$ ipython --no-banner

In [1]: import numpy as np

In [2]: from numpy import linalg as LA

In [3]: np.set_printoptions(suppress=True, linewidth=200)

In [4]: arr = np.load("block9.npy")

In [5]: arr.round(2)
Out[5]: 
array([[0.67, 0.  , 0.  , 0.  , 0.  , 0.33, 0.  , 0.  ],
       [0.  , 0.5 , 0.  , 0.  , 0.5 , 0.  , 0.  , 0.  ],
       [0.25, 0.25, 0.5 , 0.  , 0.  , 0.  , 0.  , 0.  ],
       [0.  , 0.  , 0.25, 0.25, 0.25, 0.  , 0.25, 0.  ],
       [0.  , 0.33, 0.  , 0.  , 0.33, 0.  , 0.  , 0.33],
       [0.  , 0.  , 0.33, 0.  , 0.  , 0.67, 0.  , 0.  ],
       [0.33, 0.  , 0.  , 0.  , 0.  , 0.  , 0.67, 0.  ],
       [0.2 , 0.  , 0.2 , 0.2 , 0.2 , 0.  , 0.  , 0.2 ]])

In [6]: out = arr / np.sqrt((arr ** 2).mean(axis=1, keepdims=True))

In [7]: out[3].round(2)
Out[7]: array([0.  , 0.  , 1.41, 1.41, 1.41, 0.  , 1.41, 0.  ])

In [8]: np.round(arr - arr.mean(axis=1, keepdims=True), 2)
Out[8]: 
array([[ 0.54, -0.12, -0.12, -0.12, -0.12,  0.21, -0.12, -0.12],
       [-0.12,  0.38, -0.12, -0.12,  0.38, -0.12, -0.12, -0.12],
       [ 0.12,  0.12,  0.38, -0.12, -0.12, -0.12, -0.12, -0.12],
       [-0.12, -0.12,  0.12,  0.12,  0.12, -0.12,  0.12, -0.12],
       [-0.12,  0.21, -0.12, -0.12,  0.21, -0.12, -0.12,  0.21],
       [-0.12, -0.12,  0.21, -0.12, -0.12,  0.54, -0.12, -0.12],
       [ 0.21, -0.12, -0.12, -0.12, -0.12, -0.12,  0.54, -0.12],
       [ 0.08, -0.12,  0.08,  0.08,  0.08, -0.12, -0.12,  0.08]])

In [9]: LA.matrix_rank(out) == LA.matrix_rank(arr)
Out[9]: np.True_

In [10]: LA.matrix_rank(arr - arr.mean(axis=1, keepdims=True))
Out[10]: np.int64(7)
